$ ipython --no-banner

In [1]: import numpy as np

In [2]: import numpy.linalg as la

In [3]: np.set_printoptions(precision=2, suppress=True, linewidth=140)

In [4]: E = np.array([[101, 109, 64], [109, 157, 95], [64, 95, 74]])

In [5]: vec = np.ones(3)

In [6]: for _ in range(5):
   ...:     vec = E @ vec
   ...:     vec /= la.norm(vec)
   ...:     print(round(vec @ E @ vec, 2))
   ...: 
299.5
299.51
299.51
299.51
299.51

In [7]: print(round(float(la.eigvalsh(E)[-1]), 2))
299.51

In [8]: rng = np.random.default_rng(906)

In [9]: z = rng.permutation(3)

In [10]: print(z)
[0 1 2]

In [11]: M2 = E[z][:, z]

In [12]: print(np.allclose(M2, E))
True

In [13]: print(np.sort(np.abs(la.eigvals(M2))))
[  9.42  23.07 299.51]

In [14]: print(np.diag(M2))
[101 157  74]

In [15]: evals, evecs = la.eig(E)

In [16]: print(np.sort(la.eigvals(E.T)))
[  9.42  23.07 299.51]

In [17]: print(evals)
[299.51  23.07   9.42]

In [18]: print(np.sort(la.eigvals(E @ E)))
[   88.69   532.1  89709.2 ]

In [19]: data = np.load("arr.npy")

In [20]: print(data)
[[0.67 0.   0.   0.   0.   0.   0.33 0.  ]
 [0.33 0.33 0.33 0.   0.   0.   0.   0.  ]
 [0.   0.   0.5  0.   0.   0.   0.   0.5 ]
 [0.   0.   0.   0.33 0.   0.33 0.   0.33]
 [0.   0.   0.   0.   0.5  0.5  0.   0.  ]
 [0.   0.   0.   0.5  0.   0.5  0.   0.  ]
 [0.   0.   0.   0.25 0.25 0.   0.5  0.  ]
 [0.   0.   0.   0.25 0.   0.25 0.25 0.25]]

In [21]: z = rng.permutation(8)

In [22]: print(z)
[0 7 2 1 3 4 6 5]

In [23]: M2 = data[z][:, z]

In [24]: print(np.diag(M2))
[0.67 0.25 0.5  0.33 0.33 0.5  0.5  0.5 ]

In [25]: print(round(la.det(M2), 2), round(float(la.det(data[z])), 2))
0.0 0.0

In [26]: print(np.sort(np.abs(la.eigvals(M2))))
[0.18 0.18 0.33 0.5  0.56 0.56 0.67 1.  ]
